% ipython --no-banner

In [1]: import numpy as np

In [2]: np.set_printoptions(precision=1, suppress=True, linewidth=160, floatmode="fixed")

In [3]: def rd(a):
   ...:     return np.round(a, 1) + 0
   ...: 

In [4]: sig = 5 * 0.2 ** np.arange(3)

In [5]: rng = np.random.default_rng(235986)

In [6]: F = rng.normal(size=(13, 3)) * rng.permutation(sig)

In [7]: print(rd(F))
[[ 0.0 -1.8 -0.9]
 [-0.2  1.2  0.9]
 [-0.2  2.2  1.9]
 [ 0.1 -4.3 -1.8]
 [ 0.0 -3.9 -0.4]
 [ 0.2  4.0  1.0]
 [ 0.3 -0.2  0.2]
 [-0.1 -9.9 -0.2]
 [-0.2  1.5 -0.2]
 [ 0.2 -6.5  0.0]
 [ 0.5  5.6 -0.6]
 [-0.2 -0.4 -0.8]
 [ 0.0  2.5 -1.4]]

In [8]: # column 1 dominates

In [9]: dist = np.linalg.norm(F[:, None] - F[None], axis=-1)

In [10]: print(np.flatnonzero(dist[7] < dist.mean() / 2))
[7]

In [11]: print(dist.shape)
(13, 13)

In [12]: cen = F - F.mean(axis=0)

In [13]: V = np.linalg.svd(cen)[2][:2]

In [14]: A2 = cen - cen @ V.T @ V

In [15]: print(rd(np.linalg.norm(A2) / np.linalg.norm(cen)))
0.0

In [16]: print(rd((cen @ V.T).std(axis=0)))
[4.2 0.9]

In [17]: cent = F[[0, 8]].astype(float)

In [18]: for _ in range(7):
    ...:     lab = np.linalg.norm(F[:, None] - cent, axis=-1).argmin(axis=1)
    ...:     cent = np.array([F[lab == j].mean(axis=0) for j in range(2)])
    ...: 

In [19]: print(lab)
[0 1 1 0 0 1 1 0 1 0 1 1 1]

In [20]: print(np.abs(cent[1] - cent[0]).argmax())
1

In [21]: print(rd(cent))
[[ 0.1 -5.3 -0.7]
 [ 0.0  2.1  0.1]]

In [22]: cen = F - F.mean(axis=0)

In [23]: U, sig, VT = np.linalg.svd(cen, full_matrices=False)

In [24]: print(np.abs(U[:, 0]).argmax())
7

In [25]: print(rd(sig))
[15.3  3.4  0.7]

In [26]: print((np.sign(U[:, 0]) == np.sign(U[0, 0])).astype(int))
[1 0 0 1 1 0 0 1 0 1 0 0 0]

In [27]: print(rd(np.abs(VT[-1])))
[1.0 0.0 0.1]

In [28]: print(rd(cen.mean(axis=0)))
[0.0 0.0 0.0]

In [29]: m1 = np.array([[0, 0, 0, 1], [0, 0, 6, 2], [0, 0, 0, 2], [0, 0, 12, 4]])

In [30]: A2 = np.array([[1, 1], [2, -2], [-1, 1], [-2, -1]])

In [31]: print(np.einsum("ik,kj->ji", m1, A2))
[[ -2 -10  -4 -20]
 [ -1   4  -2   8]]

In [32]: print(np.einsum("ij->j", m1))
[ 0  0 18  9]

In [33]: lab = rng.permutation(4)

In [34]: print(lab)
[2 0 1 3]

In [35]: A2 = m1[lab][:, lab]

In [36]: print(np.trace(A2))
4

In [37]: print(rd(np.sort(np.abs(np.linalg.eigvals(A2)))))
[0.0 0.0 3.3 7.3]

In [38]: U, sig, VT = np.linalg.svd(m1)

In [39]: V = VT[:(sig > 1e-8).sum()]

In [40]: x0 = m1[0] + 4 * m1[3] + rng.integers(2) * np.eye(4)[0]

In [41]: print(x0)
[ 1.0  0.0 48.0 17.0]

In [42]: print(rd(np.linalg.norm(x0 - V.T @ V @ x0)))
1.0

In [43]: print(rd(V.T @ V))
[[0.0 0.0 0.0 0.0]
 [0.0 0.0 0.0 0.0]
 [0.0 0.0 1.0 0.0]
 [0.0 0.0 0.0 1.0]]

In [44]: A2 = np.array([[1, 1], [1, 3]])

In [45]: cent = np.kron(A2, m1)

In [46]: print(cent.shape)
(8, 8)

In [47]: print(rd(np.linalg.norm(cent, 2)), rd(np.linalg.norm(A2, 2) * np.linalg.norm(m1, 2)))
48.3 48.3

In [48]: print(rd(np.linalg.eigvals(m1).sum().real))
4.0

In [49]: A2 = np.array([[1, 1], [1, -1]])

In [50]: X = np.kron(A2, np.kron(A2, A2))[rng.permutation(8)][:8]

In [51]: print(X)
[[ 1  1 -1 -1 -1 -1  1  1]
 [ 1  1  1  1  1  1  1  1]
 [ 1 -1 -1  1 -1  1  1 -1]
 [ 1  1  1  1 -1 -1 -1 -1]
 [ 1  1 -1 -1  1  1 -1 -1]
 [ 1 -1 -1  1  1 -1 -1  1]
 [ 1 -1  1 -1 -1  1 -1  1]
 [ 1 -1  1 -1  1 -1  1 -1]]

In [52]: A2 = X + rng.integers(-2, 3, (8, 7)) @ rng.integers(-2, 3, (7, 8))

In [53]: print(A2)
[[  2  -6  -2  -8  -3  -6   8  11]
 [  4   1   5  -8  -2  -2  10   4]
 [  3  -1   2  -2  -2   1  -2  -4]
 [ 10   8   4   7   3   8 -11  -6]
 [  4   1   4   7   5   6  -7   3]
 [ 10   6   4   5   3   8  -5  -6]
 [ -2  -2  11  -3   2  -2   7   2]
 [ -4  -6   8  -5  -7  -4   1  -6]]

In [54]: print(rd(np.linalg.svd(A2 - X, compute_uv=False)))
[33.4 16.8 14.5 11.9  9.0  3.6  1.8  0.0]

In [55]: print(np.linalg.matrix_rank(A2 - X, tol=1e-8))
7

In [56]: A2 = np.array([[-8, 8, -2],
    ...:     [-5, -9, 4],
    ...:     [-1, 1, -8],
    ...:     [-5, 4, 0],
    ...:     [-1, -3, 8],
    ...:     [-8, 9, 9],
    ...:     [2, -5, -3],
    ...:     [-2, -1, 2]])

In [57]: print(np.einsum("ij->j", X))
[8 0 0 0 0 0 0 0]

In [58]: A2 @ X
---------------------------------------------------------------------------
ValueError                                Traceback (most recent call last)
Cell In[58], line 1
----> 1 A2 @ X

ValueError: matmul: Input operand 1 has a mismatch in its core dimension 0, with gufunc signature (n?,k),(k,m?)->(n?,m?) (size 8 is different from 3)

In [59]: print(A2.T @ X.T)
[[  2 -28 -10 -10 -16  -4 -10  12]
 [-18   4  28   4   6  12  30  -2]
 [ -8  10  -2 -22  28   6  -8 -20]]

In [60]: print(np.einsum("ik,kj->ji", X, A2))
[[  2 -28 -10 -10 -16  -4 -10  12]
 [-18   4  28   4   6  12  30  -2]
 [ -8  10  -2 -22  28   6  -8 -20]]

In [61]: print(X @ A2)
[[  2 -18  -8]
 [-28   4  10]
 [-10  28  -2]
 [-10   4 -22]
 [-16   6  28]
 [ -4  12   6]
 [-10  30  -8]
 [ 12  -2 -20]]

In [62]: print(np.vstack([X, A2.T]).shape)
(11, 8)

In [63]: x0 = np.array([3, -1, -5, -3, -3, 4, -4, -3])

In [64]: target = X @ x0

In [65]: beta, lr = np.zeros(8), 1 / np.linalg.norm(X, 2) ** 2

In [66]: for i in range(15):
    ...:     beta -= lr * X.T @ (X @ beta - target)
    ...:     if i % 5 == 0: print(i, round(np.linalg.norm(X @ beta - target), 1))
    ...: 
0 0.0
5 0.0
10 0.0

In [67]: print(rd(beta))
[ 3.0 -1.0 -5.0 -3.0 -3.0  4.0 -4.0 -3.0]

In [68]: A2 = X ** -1
---------------------------------------------------------------------------
ValueError                                Traceback (most recent call last)
Cell In[68], line 1
----> 1 A2 = X ** -1

ValueError: Integers to negative integer powers are not allowed.

In [69]: A2 = np.linalg.inv(X)

In [70]: print(rd(np.linalg.cond(X)))
1.0

In [71]: print((np.abs(A2) > 1e-9).astype(int))
[[1 1 1 1 1 1 1 1]
 [1 1 1 1 1 1 1 1]
 [1 1 1 1 1 1 1 1]
 [1 1 1 1 1 1 1 1]
 [1 1 1 1 1 1 1 1]
 [1 1 1 1 1 1 1 1]
 [1 1 1 1 1 1 1 1]
 [1 1 1 1 1 1 1 1]]

In [72]: mat = np.load("test2.npy")

In [73]: print(mat)
[[  9.1   6.3  -5.8   2.9   9.5   3.5   3.1   6.4   6.0  -8.9   3.0]
 [ -3.3   5.4   0.8  -2.3  -2.3   3.9   1.1   2.3   1.9  -6.1   4.5]
 [ -4.1   2.1   1.8  -1.7  -3.8   2.1  -0.3  -0.1   0.1  -1.9   1.9]
 [  0.2   0.3   0.1   0.3   0.7   0.5   0.1  -0.6  -0.2  -0.4   0.0]
 [  2.0   5.9  -2.8  -0.3   1.8   4.7   2.0   4.1   4.3  -7.8   4.5]
 [  6.1   3.9  -3.7   2.4   6.1   1.5   2.1   4.1   4.0  -5.9   2.2]
 [ -1.4   3.7   0.1  -0.8  -1.4   3.1   0.9   2.8   2.6  -5.0   3.5]
 [  6.4   7.5  -5.0   1.7   6.7   3.7   3.5   6.3   6.1 -10.0   3.4]
 [  5.0   7.7  -4.1   1.4   5.0   5.0   2.8   5.6   5.8 -11.1   5.0]
 [ -4.1   2.1   1.9  -2.2  -3.9   1.8   0.0   0.0  -0.1  -2.0   2.1]]

In [74]: A2 = mat + rng.integers(-2, 3, (10, 2)) @ rng.integers(-2, 3, (2, 11))

In [75]: print(rd(A2))
[[  8.1   0.3  -1.8  -1.1  15.5   2.5   5.1   4.4   2.0 -13.9  -2.0]
 [ -5.3  -0.6   5.8  -7.3   3.7   1.9  -0.9   4.3  -0.1 -10.1   0.5]
 [ -4.1   2.1   1.8  -1.7  -3.8   2.1  -0.3  -0.1   0.1  -1.9   1.9]
 [  2.2   0.3  -1.9   2.3   0.7   2.5   8.1  -8.6  -4.2  -2.4  -2.0]
 [  3.0  11.9  -6.8   3.7  -4.2   5.7   0.0   6.1   8.3  -2.8   9.5]
 [  6.1   5.9  -4.7   3.4   4.1   1.5   0.1   6.1   6.0  -3.9   4.2]
 [ -0.4   7.7  -2.9   2.2  -5.4   4.1   0.9   2.8   4.6  -2.0   6.5]
 [  5.4   7.5  -4.0   0.7   6.7   2.7  -0.5  10.3   8.1  -9.0   4.4]
 [  4.0   7.7  -3.1   0.4   5.0   4.0  -1.2   9.6   7.8 -10.1   6.0]
 [ -6.1   2.1   3.9  -4.2  -3.9  -0.2  -8.0   8.0   3.9   0.0   4.1]]

In [76]: print(np.abs(A2 - mat).sum(axis=1))
[40.0 40.0  0.0 32.0 40.0 16.0 24.0 16.0 16.0 32.0]

In [77]: print(rd(np.linalg.svd(A2 - mat, compute_uv=False)))
[25.1 20.7  0.0  0.0  0.0  0.0  0.0  0.0  0.0  0.0]

In [78]: def softmax(z):
    ...:     e = np.exp(z - z.max(axis=-1, keepdims=True))
    ...:     return e / e.sum(axis=-1, keepdims=True)
    ...: 

In [79]: print(rd(softmax(mat[0])))
[0.4 0.0 0.0 0.0 0.6 0.0 0.0 0.0 0.0 0.0 0.0]

In [80]: print(rd(softmax(mat[0] + 4)))
[0.4 0.0 0.0 0.0 0.6 0.0 0.0 0.0 0.0 0.0 0.0]

In [81]: print(rd(softmax(10 * mat[0])))
[0.0 0.0 0.0 0.0 1.0 0.0 0.0 0.0 0.0 0.0 0.0]

In [82]: scores = mat @ mat.T / np.sqrt(11)

In [83]: print(softmax(scores).round(6).argmax(axis=1))
[0 8 1 0 8 0 8 0 0 1]

In [84]: print(rd(softmax(scores)[0] @ mat))
[ 9.1  6.3 -5.8  2.9  9.5  3.5  3.1  6.4  6.0 -8.9  3.0]

In [85]: print(rd(softmax(scores)))
[[1.0 0.0 0.0 0.0 0.0 0.0 0.0 0.0 0.0 0.0]
 [0.0 0.1 0.0 0.0 0.0 0.0 0.0 0.0 0.9 0.0]
 [0.0 1.0 0.0 0.0 0.0 0.0 0.0 0.0 0.0 0.0]
 [0.4 0.0 0.0 0.0 0.1 0.1 0.0 0.2 0.2 0.0]
 [0.0 0.0 0.0 0.0 0.0 0.0 0.0 0.1 0.9 0.0]
 [1.0 0.0 0.0 0.0 0.0 0.0 0.0 0.0 0.0 0.0]
 [0.0 0.0 0.0 0.0 0.0 0.0 0.0 0.0 1.0 0.0]
 [1.0 0.0 0.0 0.0 0.0 0.0 0.0 0.0 0.0 0.0]
 [0.8 0.0 0.0 0.0 0.0 0.0 0.0 0.1 0.1 0.0]
 [0.0 1.0 0.0 0.0 0.0 0.0 0.0 0.0 0.0 0.0]]

In [86]: cent = np.array([[-3, -3, -4, -3, -4, 4, 2]])

In [87]: W0 = rng.normal(size=(30, 1)) @ cent + np.array([0, 2, 2, 2, 3, 3, 0])

In [88]: print(rd(W0))
[[ 1.6  3.6  4.2  3.6  5.2  0.8 -1.1]
 [ 0.4  2.4  2.5  2.4  3.5  2.5 -0.3]
 [-0.9  1.1  0.9  1.1  1.9  4.1  0.6]
 [ 0.7  2.7  2.9  2.7  3.9  2.1 -0.5]
 [ 1.3  3.3  3.7  3.3  4.7  1.3 -0.9]
 [-1.8  0.2 -0.4  0.2  0.6  5.4  1.2]
 [-0.5  1.5  1.4  1.5  2.4  3.6  0.3]
 [ 0.1  2.1  2.1  2.1  3.1  2.9 -0.1]
 [-2.8 -0.8 -1.8 -0.8 -0.8  6.8  1.9]
 [-2.5 -0.5 -1.3 -0.5 -0.3  6.3  1.7]
 [ 0.4  2.4  2.5  2.4  3.5  2.5 -0.2]
 [-3.3 -1.3 -2.4 -1.3 -1.4  7.4  2.2]
 [-2.0  0.0 -0.6  0.0  0.4  5.6  1.3]
 [-0.1  1.9  1.8  1.9  2.8  3.2  0.1]
 [ 2.2  4.2  5.0  4.2  6.0  0.0 -1.5]
 [ 0.6  2.6  2.8  2.6  3.8  2.2 -0.4]
 [-5.7 -3.7 -5.6 -3.7 -4.6 10.6  3.8]
 [-2.7 -0.7 -1.6 -0.7 -0.6  6.6  1.8]
 [ 4.4  6.4  7.8  6.4  8.8 -2.8 -2.9]
 [-1.3  0.7  0.3  0.7  1.3  4.7  0.9]
 [ 0.4  2.4  2.5  2.4  3.5  2.5 -0.3]
 [ 4.7  6.7  8.2  6.7  9.2 -3.2 -3.1]
 [-1.0  1.0  0.7  1.0  1.7  4.3  0.7]
 [ 3.4  5.4  6.6  5.4  7.6 -1.6 -2.3]
 [ 1.2  3.2  3.7  3.2  4.7  1.3 -0.8]
 [ 1.7  3.7  4.2  3.7  5.2  0.8 -1.1]
 [-4.8 -2.8 -4.4 -2.8 -3.4  9.4  3.2]
 [ 0.7  2.7  2.9  2.7  3.9  2.1 -0.4]
 [ 1.2  3.2  3.6  3.2  4.6  1.4 -0.8]
 [ 1.6  3.6  4.2  3.6  5.2  0.8 -1.1]]

In [89]: # null space of dimension 5

In [90]: cov = np.cov(W0, rowvar=False)

In [91]: print(np.argwhere(np.triu(np.abs(np.corrcoef(W0.T)) > 0.8, 1)))
[[0 1]
 [0 2]
 [0 3]
 [0 4]
 [0 5]
 [0 6]
 [1 2]
 [1 3]
 [1 4]
 [1 5]
 [1 6]
 [2 3]
 [2 4]
 [2 5]
 [2 6]
 [3 4]
 [3 5]
 [3 6]
 [4 5]
 [4 6]
 [5 6]]

In [92]: print(np.argsort(-W0.std(axis=0).round(6), kind="stable"))
[2 4 5 0 1 3 6]

In [93]: print(cov.shape)
(7, 7)

In [94]: r0, g = W0[18], W0[20]

In [95]: print(rd(r0 @ g))
76.7

In [96]: pr = (r0 @ g) / (r0 @ r0) * r0

In [97]: print(rd((g - pr) @ r0))
0.0

In [98]: print(rd(g - pr))
[-0.9  0.5  0.2  0.5  0.9  3.3  0.6]

In [99]: print(rd(pr))
[ 1.3  1.9  2.3  1.9  2.6 -0.8 -0.9]

In [100]: print(np.linalg.matrix_rank(np.outer(r0, g)))
1

In [101]: print(rd(np.linalg.norm(r0 + g) ** 2 + np.linalg.norm(r0 - g) ** 2))
585.6

In [102]: A = np.load("data.npy")

In [103]: print(rd(A))
[[-0.6  0.3  0.1 -0.3  0.1]
 [-0.7  1.1 -0.2 -0.5 -0.6]
 [ 1.8  0.6  0.9 -0.3 -0.9]
 [-3.1 -0.9  0.1 -0.1  1.8]
 [-0.6  1.4  2.3 -1.5 -0.8]]

In [104]: print(rd(np.trace(np.linalg.pinv(A) @ A)))
4.0

In [105]: print(np.abs(np.diag(np.linalg.qr(A)[1])) > 1e-9)
[ True  True  True  True False]

In [106]: print(np.allclose(A[:-1].T @ np.linalg.lstsq(A[:-1].T, A[-1])[0], A[-1]))
True

In [107]: J = np.array([[1, -2, 4], [1, -1, 1], [1, 0, 0], [1, 1, 1], [1, 2, 4]])

In [108]: x0 = np.array([2, 0, 1])

In [109]: target = J @ x0

In [110]: beta, lr = np.zeros(3), 1 / np.linalg.norm(J, 2) ** 2

In [111]: for i in range(20):
     ...:     beta -= lr * J.T @ (J @ beta - target)
     ...:     if i % 5 == 0: print(i, round(np.linalg.norm(J @ beta - target), 1))
     ...: 
0 2.1
5 1.6
10 1.2
15 1.0

In [112]: print(rd(np.linalg.cond(J)))
4.4

In [113]: print(rd(beta))
[1.5 0.0 1.2]

In [114]: x0 = np.array([3, 0, 4])

In [115]: h = np.maximum(J @ x0, 0)

In [116]: print(np.maximum(J @ x0, 0) - np.maximum(-J @ x0, 0))
[19  7  3  7 19]

In [117]: print(rd(np.tanh(J @ x0)))
[1.0 1.0 1.0 1.0 1.0]

In [118]: print(J.T @ h)
[ 55   0 166]

In [119]: E = np.array([[1.5, -0.4, 0.1, 0.3, -0.2],
     ...:     [-0.1, 0.9, 0.2, 0.2, 0.3],
     ...:     [1.8, -0.2, 0.4, -0.3, -0.1],
     ...:     [1.2, -1.1, 1.3, -0.3, 0.2],
     ...:     [-0.4, -1.7, -0.3, -2.0, 1.4],
     ...:     [0.5, -0.8, -0.9, -0.8, 0.0],
     ...:     [-1.7, 1.5, -0.2, -1.1, -1.2]])

In [120]: E[:, 4] *= 20

In [121]: print(E)
[[  1.5  -0.4   0.1   0.3  -4.0]
 [ -0.1   0.9   0.2   0.2   6.0]
 [  1.8  -0.2   0.4  -0.3  -2.0]
 [  1.2  -1.1   1.3  -0.3   4.0]
 [ -0.4  -1.7  -0.3  -2.0  28.0]
 [  0.5  -0.8  -0.9  -0.8   0.0]
 [ -1.7   1.5  -0.2  -1.1 -24.0]]

In [122]: A2 = E / np.linalg.norm(E, axis=1, keepdims=True)

In [123]: cov = A2 @ A2.T

In [124]: print((np.abs(cov) > 0.9).astype(int))
[[1 1 1 0 1 0 0]
 [1 1 0 0 1 0 1]
 [1 0 1 0 0 0 0]
 [0 0 0 1 0 0 1]
 [1 1 0 0 1 0 1]
 [0 0 0 0 0 1 0]
 [0 1 0 1 1 0 1]]

In [125]: print(np.argwhere(np.triu(np.abs(cov) > 0.95, 1)))
[[1 4]
 [1 6]
 [4 6]]

In [126]: print(rd(cov))
[[ 1.0 -0.9  0.9 -0.7 -0.9  0.1  0.9]
 [-0.9  1.0 -0.7  0.8  1.0 -0.1 -1.0]
 [ 0.9 -0.7  1.0 -0.4 -0.7  0.2  0.7]
 [-0.7  0.8 -0.4  1.0  0.9  0.1 -0.9]
 [-0.9  1.0 -0.7  0.9  1.0  0.1 -1.0]
 [ 0.1 -0.1  0.2  0.1  0.1  1.0  0.0]
 [ 0.9 -1.0  0.7 -0.9 -1.0  0.0  1.0]]

In [127]: print(np.linalg.matrix_rank(m1, rtol=0.1))
2
